% ipython --no-banner

In [1]: import numpy as np

In [2]: import numpy.linalg as la

In [3]: np.set_printoptions(precision=1, suppress=True, linewidth=120, sign=" ")

In [4]: X = np.load("case14.npy")

In [5]: X
Out[5]: 
array([[  5,   2,  15,   0,  16,  12,   3],
       [  3,   2,   9,   0,  10,   8,   1],
       [  5,   2,  15,   0,  16,  12,   3],
       [  0,   2,   0,   3,   0,   0,   0],
       [  2,   2,   6,   0,   7,   6,   0],
       [  0,   2,   0,   2,   1,   2,   0],
       [  4,   2,  12,   0,  13,  10,   2],
       [  0,   2,   0,   6,   0,   0,   0],
       [  0,   2,   0,   4,   0,   0,   0],
       [  0,   2,   0,   7,   0,   0,   0],
       [  5,   2,  15,   0,  16,  12,   3],
       [  0,   2,   0,   6,   0,   0,   0],
       [  4,   2,  12,   0,  13,  10,   2],
       [  3,   2,   9,   0,  10,   8,   1],
       [  0,   2,   0,   2,   1,   2,   0],
       [  0,   2,   0,   3,   0,   0,   0],
       [  1,   2,   3,   1,   4,   4,   0]])

In [6]: # rows 0 and 2 are equal

In [7]: np.round(la.norm(X[0] - X[15]), 1)
Out[7]: np.float64(25.8)

In [8]: round(float(la.norm(X[0], 1)), 1), round(la.norm(X[0], np.inf), 1)
Out[8]: (53.0, np.float64(16.0))

In [9]: np.round(la.norm(X) ** 2 / la.norm(X, 2) ** 2, 1)
Out[9]: np.float64(1.1)

In [10]: round(float(la.norm(X, 1)), 1), round(float(la.norm(X, np.inf)), 1)
Out[10]: (107.0, 53.0)

In [11]: round(la.norm(X, "nuc"), 1)
Out[11]: np.float64(79.5)

In [12]: print(la.norm(X, axis=1).argmax())
0

In [13]: print(np.round(la.norm(X, 2) / la.norm(X), 1))
1.0

In [14]: [round(float(x), 1) for x in la.svd(X, compute_uv=False)[:3]]
Out[14]: [59.6, 13.9, 3.7]

In [15]: U, sigma, VT = la.svd(X)

In [16]: sigma.round(1) + 0
Out[16]: array([ 59.6,  13.9,   3.7,   1.2,   1.1,   0. ,   0. ])

In [17]: np.argmax(sigma[:-1] / (sigma[1:] + 1e-6)) + 1
Out[17]: np.int64(5)

In [18]: A2 = U[:, :5] @ np.diag(sigma[:5]) @ VT[:5]

In [19]: A2.round(1) + 0
Out[19]: 
array([[  5.,   2.,  15.,   0.,  16.,  12.,   3.],
       [  3.,   2.,   9.,   0.,  10.,   8.,   1.],
       [  5.,   2.,  15.,   0.,  16.,  12.,   3.],
       [  0.,   2.,   0.,   3.,   0.,   0.,   0.],
       [  2.,   2.,   6.,   0.,   7.,   6.,   0.],
       [  0.,   2.,   0.,   2.,   1.,   2.,   0.],
       [  4.,   2.,  12.,   0.,  13.,  10.,   2.],
       [  0.,   2.,   0.,   6.,   0.,   0.,   0.],
       [  0.,   2.,   0.,   4.,   0.,   0.,   0.],
       [  0.,   2.,   0.,   7.,   0.,   0.,   0.],
       [  5.,   2.,  15.,   0.,  16.,  12.,   3.],
       [  0.,   2.,   0.,   6.,   0.,   0.,   0.],
       [  4.,   2.,  12.,   0.,  13.,  10.,   2.],
       [  3.,   2.,   9.,   0.,  10.,   8.,   1.],
       [  0.,   2.,   0.,   2.,   1.,   2.,   0.],
       [  0.,   2.,   0.,   3.,   0.,   0.,   0.],
       [  1.,   2.,   3.,   1.,   4.,   4.,   0.]])

In [20]: la.matrix_rank(A2)
Out[20]: np.int64(5)

In [21]: round(la.norm(X - A2) / la.norm(X), 1)
Out[21]: np.float64(0.0)

In [22]: np.round(X @ la.pinv(X) @ X, 1) + 0
Out[22]: 
array([[  5.,   2.,  15.,   0.,  16.,  12.,   3.],
       [  3.,   2.,   9.,   0.,  10.,   8.,   1.],
       [  5.,   2.,  15.,   0.,  16.,  12.,   3.],
       [  0.,   2.,   0.,   3.,   0.,   0.,   0.],
       [  2.,   2.,   6.,   0.,   7.,   6.,   0.],
       [  0.,   2.,   0.,   2.,   1.,   2.,   0.],
       [  4.,   2.,  12.,   0.,  13.,  10.,   2.],
       [  0.,   2.,   0.,   6.,   0.,   0.,   0.],
       [  0.,   2.,   0.,   4.,   0.,   0.,   0.],
       [  0.,   2.,   0.,   7.,   0.,   0.,   0.],
       [  5.,   2.,  15.,   0.,  16.,  12.,   3.],
       [  0.,   2.,   0.,   6.,   0.,   0.,   0.],
       [  4.,   2.,  12.,   0.,  13.,  10.,   2.],
       [  3.,   2.,   9.,   0.,  10.,   8.,   1.],
       [  0.,   2.,   0.,   2.,   1.,   2.,   0.],
       [  0.,   2.,   0.,   3.,   0.,   0.,   0.],
       [  1.,   2.,   3.,   1.,   4.,   4.,   0.]])

In [23]: np.unique(X.round(6), axis=0).shape
Out[23]: (10, 7)

In [24]: np.allclose(X[:-1].T @ la.lstsq(X[:-1].T, X[-1])[0], X[-1])
Out[24]: True

In [25]: round(float(np.trace(la.pinv(X) @ X)), 1)
Out[25]: 5.0

In [26]: la.lstsq(X[:-1].T, X[-1])[2]
Out[26]: np.int32(5)

In [27]: J = np.load("x.npy")

In [28]: print(J)
[[ 11.   6.   0.   9.   3.   3.   6.   3.   0.   3.]
 [  6.   6.   0.   6.   2.   2.   4.   2.   0.   2.]
 [  0.   0.   2.   0.   0.   0.   0.   0.   0.   0.]
 [  9.   6.   0.  11.   3.   3.   6.   3.   0.   3.]
 [  3.   2.   0.   3.   3.   1.   2.   1.   0.   1.]
 [  3.   2.   0.   3.   1.   3.   2.   1.   0.   1.]
 [  6.   4.   0.   6.   2.   2.   6.   2.   0.   2.]
 [  3.   2.   0.   3.   1.   1.   2.   3.   0.   1.]
 [  0.   0.   0.   0.   0.   0.   0.   0.   2.   0.]
 [  3.   2.   0.   3.   1.   1.   2.   1.   0.   3.]]

In [29]: # splits into 3 blocks

In [30]: O, evecs = la.qr(J[:, :6])[0], la.qr(J[:, 6:])[0]

In [31]: sigma = la.svd(O.T @ evecs, compute_uv=False)

In [32]: print(np.degrees(np.arccos(sigma.clip(0, 1))))
[  8.9  90.   90.   90. ]

In [33]: sigma.round(1) + 0
Out[33]: array([ 1.,  0.,  0.,  0.])

In [34]: round(la.norm(O @ O.T - evecs @ evecs.T, 2), 1)
Out[34]: np.float64(1.0)

In [35]: def softmax(z):
    ...:     e = np.exp(z - z.max(axis=-1, keepdims=True))
    ...:     return e / e.sum(axis=-1, keepdims=True)
    ...: 

In [36]: print(np.round(softmax(J[4] + 3), 1) + 0)
[ 0.2  0.1  0.   0.2  0.2  0.   0.1  0.   0.   0. ]

In [37]: np.round(softmax(10 * J[4]), 1) + 0
Out[37]: array([ 0.3,  0. ,  0. ,  0.3,  0.3,  0. ,  0. ,  0. ,  0. ,  0. ])

In [38]: scores = J @ J.T / np.sqrt(10)

In [39]: softmax(scores).round(6).argmax(axis=1)
Out[39]: array([ 0,  0,  2,  3,  0,  0,  0,  0,  8,  0])

In [40]: evals, evecs = la.eigh(J)

In [41]: np.abs(evecs[:, -1]).round(6).argmax()
Out[41]: np.int64(0)

In [42]: np.unique(evals.round(6) + 0, return_counts=True)[1]
Out[42]: array([ 9,  1])

In [43]: np.round(evecs.T @ evecs, 1) + 0
Out[43]: 
array([[ 1.,  0.,  0.,  0.,  0.,  0.,  0.,  0.,  0.,  0.],
       [ 0.,  1.,  0.,  0.,  0.,  0.,  0.,  0.,  0.,  0.],
       [ 0.,  0.,  1.,  0.,  0.,  0.,  0.,  0.,  0.,  0.],
       [ 0.,  0.,  0.,  1.,  0.,  0.,  0.,  0.,  0.,  0.],
       [ 0.,  0.,  0.,  0.,  1.,  0.,  0.,  0.,  0.,  0.],
       [ 0.,  0.,  0.,  0.,  0.,  1.,  0.,  0.,  0.,  0.],
       [ 0.,  0.,  0.,  0.,  0.,  0.,  1.,  0.,  0.,  0.],
       [ 0.,  0.,  0.,  0.,  0.,  0.,  0.,  1.,  0.,  0.],
       [ 0.,  0.,  0.,  0.,  0.,  0.,  0.,  0.,  1.,  0.],
       [ 0.,  0.,  0.,  0.,  0.,  0.,  0.,  0.,  0.,  1.]])

In [44]: evals
Out[44]: array([  2.,   2.,   2.,   2.,   2.,   2.,   2.,   2.,   2.,  32.])

In [45]: x0 = np.ones(10)

In [46]: for _ in range(4):
    ...:     x0 = J @ x0
    ...:     x0 /= la.norm(x0)
    ...:     print(round(x0 @ J @ x0, 1))
    ...: 
31.9
32.0
32.0
32.0

In [47]: print(x0.round(1) + 0)
[ 0.5  0.4  0.   0.5  0.2  0.2  0.4  0.2  0.   0.2]

In [48]: round(float(la.eigvalsh(J)[-1]), 1)
Out[48]: 32.0

In [49]: W0 = np.array([[-0.5, -0.8, -1.1, 1.1, -1.7, 1.6, -0.5, 0.1],
    ...:     [0.8, -0.6, -1.6, 0.5, -0.6, 0.8, -0.7, 0.0],
    ...:     [0.1, 1.1, -1.2, 0.5, 0.3, 2.7, 0.1, -1.5],
    ...:     [1.4, 0.1, 0.0, 0.0, 0.4, 0.3, -0.3, 0.5],
    ...:     [-1.4, -1.6, -0.9, -0.1, -0.2, -2.8, -2.4, 1.4],
    ...:     [-0.2, 0.2, 1.3, -1.5, 0.0, -1.5, 1.6, 3.4]])

In [50]: rng = np.random.default_rng(1151)

In [51]: W0[1] = W0[5] + 0.1 * rng.normal(size=8)

In [52]: print(W0)
[[-0.5 -0.8 -1.1  1.1 -1.7  1.6 -0.5  0.1]
 [-0.2  0.2  1.2 -1.5 -0.1 -1.4  1.6  3.5]
 [ 0.1  1.1 -1.2  0.5  0.3  2.7  0.1 -1.5]
 [ 1.4  0.1  0.   0.   0.4  0.3 -0.3  0.5]
 [-1.4 -1.6 -0.9 -0.1 -0.2 -2.8 -2.4  1.4]
 [-0.2  0.2  1.3 -1.5  0.  -1.5  1.6  3.4]]

In [53]: print(np.round(la.norm(J, 2) / la.norm(J), 1))
1.0

In [54]: np.argsort(-la.norm(J, axis=0).round(6), kind="stable")[:3]
Out[54]: array([ 0,  3,  1])

In [55]: la.cond(J) > 100
Out[55]: np.False_

In [56]: [round(float(x), 1) for x in la.svd(J, compute_uv=False)[:3]]
Out[56]: [32.0, 2.0, 2.0]

In [57]: U, sigma, VT = la.svd(J)

In [58]: sigma
Out[58]: array([ 32.,   2.,   2.,   2.,   2.,   2.,   2.,   2.,   2.,   2.])

In [59]: np.argmax(sigma[:-1] / (sigma[1:] + 1e-6)) + 1
Out[59]: np.int64(1)

In [60]: A2 = U[:, :1] @ np.diag(sigma[:1]) @ VT[:1]

In [61]: np.round(la.norm(J - A2, 2), 1), round(sigma[1], 1)
Out[61]: (np.float64(2.0), np.float64(2.0))
